$ python3 -q
>>> import numpy as np
>>> from numpy import linalg as LA
>>> np.set_printoptions(precision=3, suppress=True, linewidth=160)
>>> Z = np.sign(np.array([[4, -4, 3, -1], [1, -2, -1, 5], [-3, -3, 3, 4], [4, -4, 1, 2]]))
>>> B = (np.tril(Z, -1) + np.eye(4)) @ (np.triu(Z, 1) + np.eye(4))
>>> w = np.array([-5, -6, 7, -2])
>>> arr = np.rint(B * w @ LA.inv(B)) + 0
>>> print(arr)
[[ 28.  14.  30. -17.]
 [  0.  -5.   0.   0.]
 [ 18.  12.  16.  -9.]
 [ 78.  40.  78. -45.]]
>>> B = np.array([[-8, 2, 5], [1, -6, 0], [-5, -9, 2], [1, -1, 3]])
>>> B.T @ arr.T
array([[ -377.,    -5.,  -221., -1019.],
       [ -281.,    30.,  -171.,  -741.],
       [  149.,     0.,    95.,   411.]])
>>> arr @ B
array([[ -377.,  -281.,   149.],
       [   -5.,    30.,     0.],
       [ -221.,  -171.,    95.],
       [-1019.,  -741.,   411.]])
>>> np.einsum("ik,kj->ji", arr, B)
array([[ -377.,    -5.,  -221., -1019.],
       [ -281.,    30.,  -171.,  -741.],
       [  149.,     0.,    95.,   411.]])
>>> print(np.einsum("ij->j", arr))
[124.  61. 124. -71.]
>>> np.einsum("ik,kj->ij", arr, B)
array([[ -377.,  -281.,   149.],
       [   -5.,    30.,     0.],
       [ -221.,  -171.,    95.],
       [-1019.,  -741.,   411.]])
>>> LA.matrix_rank(arr @ B)
np.int64(3)
>>> w, vecs = LA.eig(arr)
>>> np.sort(LA.eigvals(arr.T))
array([-6., -5., -2.,  7.])
>>> print(w)
[ 7. -6. -2. -5.]
>>> print(np.sort(LA.eigvals(arr @ arr)))
[ 4. 25. 36. 49.]
>>> np.sort(LA.eigvals(LA.inv(arr)))
array([-0.5  , -0.2  , -0.167,  0.143])
>>> W1 = np.array([[-1, 1], [-3, 3], [0, -2], [-1, 2]])
>>> coef = np.array([1, 2])
>>> H = np.maximum(arr @ W1 + coef, 0)
>>> H
array([[ 0.,  0.],
       [16.,  0.],
       [ 0.,  6.],
       [ 0.,  0.]])
>>> (H > 0).astype(int)
array([[0, 0],
       [1, 0],
       [0, 1],
       [0, 0]])
>>> Z = np.array([[-3, -2], [3, 3]])
>>> (H @ Z).round(6).argmax(axis=1)
array([0, 1, 0, 0])
>>> np.round(LA.norm(arr, 2) / LA.norm(arr), 3)
np.float64(0.999)
>>> rng = np.random.default_rng(398)
>>> B = arr + rng.integers(-2, 3, (4, 1)) @ rng.integers(-2, 3, (1, 4))
>>> print(B)
[[ 30.  14.  34. -17.]
 [  2.  -5.   4.   0.]
 [ 18.  12.  16.  -9.]
 [ 78.  40.  78. -45.]]
>>> B - arr
array([[2., 0., 4., 0.],
       [2., 0., 4., 0.],
       [0., 0., 0., 0.],
       [0., 0., 0., 0.]])
>>> np.round(LA.svd(B - arr, compute_uv=False), 3) + 0
array([6.325, 0.   , 0.   , 0.   ])
>>> M = np.loadtxt("out1.csv", delimiter=",")
>>> print(M.round(3) + 0)
[[ 0.644 -1.289  0.019  0.244 -0.706 -0.451 -0.413 -0.962  0.256]
 [-0.059  0.879  0.722  0.794 -0.448 -0.547 -0.54   0.114  1.126]
 [ 0.     0.473  1.013 -0.441 -0.122 -0.951 -0.024 -0.494 -1.18 ]
 [-0.176 -0.878  0.943  0.33  -0.066  0.366 -0.652  1.2   -0.444]
 [ 1.404  0.193 -0.227 -0.91   0.018 -0.477 -0.302  0.852  0.255]
 [-0.351  0.476 -0.397 -0.621 -1.308  0.708 -0.895 -0.103 -0.292]
 [ 1.17   0.465  0.57   0.556  0.003  1.195  0.243 -0.439 -0.317]
 [ 0.293  0.268 -0.995  1.218 -0.247 -0.538 -0.189  0.4   -0.907]
 [ 0.     0.135 -0.196  0.     1.229  0.116 -1.458 -0.537 -0.08 ]]
>>> x = np.array([1, 3, -3, 0])
>>> rhs = arr @ x
>>> rhs
array([-20., -15.,   6., -36.])
>>> np.round(LA.solve(arr.T, arr[0]), 3) + 0
array([1., 0., 0., 0.])
>>> np.round(LA.solve(arr, rhs), 3) + 0
array([ 1.,  3., -3.,  0.])
>>> B = M / np.sqrt((M ** 2).mean(axis=1, keepdims=True))
>>> print(LA.matrix_rank(M - M.mean(axis=1, keepdims=True)))
8
>>> t3 = np.stack([M, -2 * M, M[::-1]])
>>> np.einsum("bij,cij->bc", t3, t3)
array([[ 36., -72.,   4.],
       [-72., 144.,  -8.],
       [  4.,  -8.,  36.]])
>>> LA.det(t3)
array([  -512., 262144.,   -512.])
>>> (t3 @ M.T).shape
(3, 9, 9)
>>> LA.matrix_rank(t3.reshape(3, -1))
np.int64(2)
>>> t3.shape
(3, 9, 9)
>>> x = np.array([-2, -1, 2, -3, 3, 1, -1, -2, 1])
>>> rhs = M @ x
>>> coef, lr = np.zeros(9), 1 / LA.norm(M, 2) ** 2
>>> for i in range(50):
...     coef -= lr * M.T @ (M @ coef - rhs)
...     if i % 10 == 0: print(i, round(LA.norm(M @ coef - rhs), 3))
... 
0 0.0
10 0.0
20 0.0
30 0.0
40 0.0
>>> np.round(LA.cond(M), 3)
np.float64(1.0)
>>> coef
array([-2., -1.,  2., -3.,  3.,  1., -1., -2.,  1.])
>>> def softmax(z):
...     e = np.exp(z - z.max(axis=-1, keepdims=True))
...     return e / e.sum(axis=-1, keepdims=True)
... 
>>> print(np.round(softmax(10 * arr[0]), 3) + 0)
[0. 0. 1. 0.]
>>> np.round(softmax(arr[0]), 3) + 0
array([0.119, 0.   , 0.881, 0.   ])
>>> S = arr @ arr.T / np.sqrt(4)
>>> softmax(S)[0] @ arr
array([ 78.,  40.,  78., -45.])
>>> softmax(S).round(6).argmax(axis=1)
array([3, 1, 3, 3])
>>> F = np.loadtxt("case3.csv", delimiter=",")
>>> F
array([[  6.,  -3.,   3.,   1.,   3.,   5.,  -1.,   1.,  -4.,   4.,   0.,   1.,  -1.],
       [  0.,  -8.,  -1.,  -1.,   1.,  -5.,   3.,   3.,  -3.,  -6.,   4.,   1.,   1.],
       [  7.,  -3.,  -3.,  -6.,   0.,  -2.,  -2.,   2.,  -1.,  -3.,   3.,   2.,  -4.],
       [  0.,  -2.,  -3.,  -3.,   3.,   1.,   1.,   0.,  -3.,  -2.,   2.,   0.,   1.],
       [  3.,  -5.,  -1.,  -2.,   2.,  -3.,  -7.,   3., -11.,  -8.,   2.,   5.,  -1.],
       [  2.,  -3.,  -3.,   0.,   3.,   0.,  -2.,  -3.,   5.,  -3.,   5.,   2.,  -2.],
       [  5.,   0.,   5.,   0.,  -2.,   3.,   3.,   0.,   0.,   5.,   3.,  -4.,  -4.],
       [  1.,  -2.,   2.,   0.,   1.,  -5.,  -3.,   0.,  -1.,  -5.,   2.,   0.,   0.],
       [  4.,  -7.,  -1.,   2.,   6.,   1.,  -5.,   1.,  -1.,  -2.,  -2.,   3.,  -1.],
       [  3.,   1.,   5.,   3.,   1.,   1.,  -1.,  -3.,  -5.,   0.,   3.,   0.,   0.],
       [  6.,   1.,  -1.,   1.,  -1.,   4.,   3.,   1.,   0.,   0.,  -3.,  -5.,  -2.],
       [  2.,   0.,   3.,  -2.,  -2.,   0.,   2.,   2.,   2.,   2.,   2.,  -2.,  -3.],
       [  6.,   0.,   1.,   2.,   0.,   9.,  -1.,   4.,  -1.,   2.,   0.,   3.,  -2.],
       [ -1.,  -3.,   3.,   3.,  -2.,  -3.,   3.,   2.,  -2.,  -2.,   2.,   3.,   1.],
       [  3.,  -4.,  -5.,   0.,   3.,   2.,   5.,   1.,   0.,  -8.,   5.,   4.,   0.],
       [  6.,   4.,  -6.,  -5.,  -4.,   0.,   3.,   1.,   1.,  -5.,   0.,  -2.,  -4.],
       [  7.,  -3.,  -6.,  -8.,   5.,   5.,   2.,   5.,   1.,  -4.,   3.,   2.,  -1.],
       [  7.,  -2.,  -1.,   4.,   3.,  10.,  -3.,   1.,   1.,   0.,   2.,   5.,  -3.],
       [  3.,  -5.,   1.,   0.,   3.,   0.,  -3.,   4.,  -3.,   0.,  -4.,   1.,   0.],
       [ 11.,  -4.,  -5.,   0.,   0.,   4.,  -4.,   1.,   1.,  -5.,   3.,   2.,  -7.],
       [  0.,   1.,   3.,   1.,   1.,  -2.,  -2.,  -1.,  -3.,  -3.,   2.,   2.,   1.],
       [  3.,  -4.,   1.,   0.,  -3.,  -5.,  -3.,   2.,  -5., -11.,  -1.,   4.,  -4.]])
>>> f, v = F[11], F[2]
>>> f @ f
np.float64(54.0)
>>> f @ v
np.float64(23.0)
>>> p = (f @ v) / (f @ f) * f
>>> LA.matrix_rank(np.outer(f, v))
np.int64(1)
>>> v - p
array([ 6.148, -3.   , -4.278, -5.148,  0.852, -2.   , -2.852,  1.148, -1.852, -3.852,  2.148,  2.852, -2.722])
>>> p
array([ 0.852,  0.   ,  1.278, -0.852, -0.852,  0.   ,  0.852,  0.852,  0.852,  0.852,  0.852, -0.852, -1.278])
>>> print(round(float((v - p) @ f), 3))
-0.0
